>>> import numpy as np
>>> import numpy.linalg as la
>>> np.set_printoptions(suppress=True, linewidth=140)
>>> F = np.load("arr.npy")
>>> F.round(2) + 0
array([[-3.  ,  4.42,  0.14,  0.71],
       [-3.  ,  2.93, -2.1 , -0.03],
       [-3.  ,  1.96, -3.55, -0.52],
       [-3.  ,  3.02, -1.97,  0.01],
       [-3.  ,  2.76, -2.36, -0.12],
       [-3.  ,  3.01, -1.99,  0.  ],
       [-3.  ,  1.08, -4.88, -0.96],
       [-3.  ,  6.21,  2.82,  1.61],
       [-3.  ,  3.55, -1.17,  0.28],
       [-3.  ,  3.39, -1.41,  0.2 ],
       [-3.  ,  3.71, -0.94,  0.35],
       [-3.  ,  2.77, -2.35, -0.12],
       [-3.  ,  1.98, -3.53, -0.51],
       [-3.  ,  3.27, -1.6 ,  0.13],
       [-3.  ,  8.36,  6.04,  2.68],
       [-3.  ,  3.96, -0.55,  0.48],
       [-3.  ,  2.16, -3.26, -0.42],
       [-3.  ,  4.82,  0.73,  0.91],
       [-3.  ,  3.94, -0.6 ,  0.47],
       [-3.  ,  4.93,  0.9 ,  0.97],
       [-3.  ,  0.55, -5.68, -1.23],
       [-3.  ,  1.9 , -3.65, -0.55]])
>>> # null space of dimension 2
>>> left, sigma, vt = la.svd(F)
>>> evecs = vt[:(sigma > 1e-8).sum()]
>>> rng = np.random.default_rng(7)
>>> x = F[11] + -2 * F[3] + rng.integers(2) * np.eye(4)[3]
>>> x.round(2)
array([ 3.  , -3.27,  1.6 ,  0.87])
>>> round(float(la.norm(x - evecs.T @ evecs @ x)), 2)
0.96
>>> la.matrix_rank(np.vstack([F, x]))
np.int64(3)
>>> B = F + rng.integers(-2, 3, (22, 2)) @ rng.integers(-2, 3, (2, 4))
>>> B.round(2)
array([[-4.  ,  0.42, -1.86,  2.71],
       [-1.  , -1.07, -6.1 , -0.03],
       [-6.  , -4.04, -5.55,  3.48],
       [ 0.  ,  9.02,  0.03, -3.99],
       [-2.  ,  6.76, -0.36, -2.12],
       [-5.  , -4.99, -5.99,  4.  ],
       [-5.  ,  5.08, -0.88, -0.96],
       [ 3.  ,  6.21, -1.18, -2.39],
       [ 2.  ,  5.55, -3.17, -3.72],
       [-7.  , -0.61, -1.41,  4.2 ],
       [-2.  ,  7.71,  1.06, -1.65],
       [-6.  ,  2.77, -0.35,  1.88],
       [-8.  , -0.02, -1.53,  3.49],
       [-3.  ,  3.27, -1.6 ,  0.13],
       [-3.  ,  8.36,  6.04,  2.68],
       [-3.  ,  3.96, -0.55,  0.48],
       [-5.  , -5.84, -7.26,  3.58],
       [-4.  ,  0.82, -1.27,  2.91],
       [ 0.  ,  3.94, -2.6 , -1.53],
       [-1.  ,  0.93, -3.1 ,  0.97],
       [-8.  , -1.45, -3.68,  2.77],
       [-9.  ,  1.9 ,  0.35,  3.45]])
>>> np.abs(B - F).sum(axis=1)
array([ 9., 10., 15., 15.,  9., 18., 10., 14., 13., 12.,  9.,  7., 13.,  0.,  0.,  0., 18.,  9.,  7., 10., 13., 14.])
>>> la.matrix_rank(B - F, tol=1e-8)
np.int64(2)
>>> W0 = np.loadtxt("run6.csv", delimiter=",")
>>> W0.round(2)
array([[ 0.88, -0.27, -0.27, -0.27],
       [-0.27,  0.37, -0.63, -0.63],
       [-0.27, -0.63,  0.37, -0.63],
       [-0.27, -0.63, -0.63,  0.37]])
>>> B = np.array([[1, 0], [0, 2], [2, 2], [0, 2]])
>>> np.vstack([W0, B.T]).shape
(6, 4)
>>> np.round(np.einsum("ij,ij->i", W0, W0), 2)
array([1., 1., 1., 1.])
>>> np.round(B.T @ W0.T, 2)
array([[ 0.35, -1.53,  0.47, -1.53],
       [-1.62, -1.77, -1.77, -1.77]])
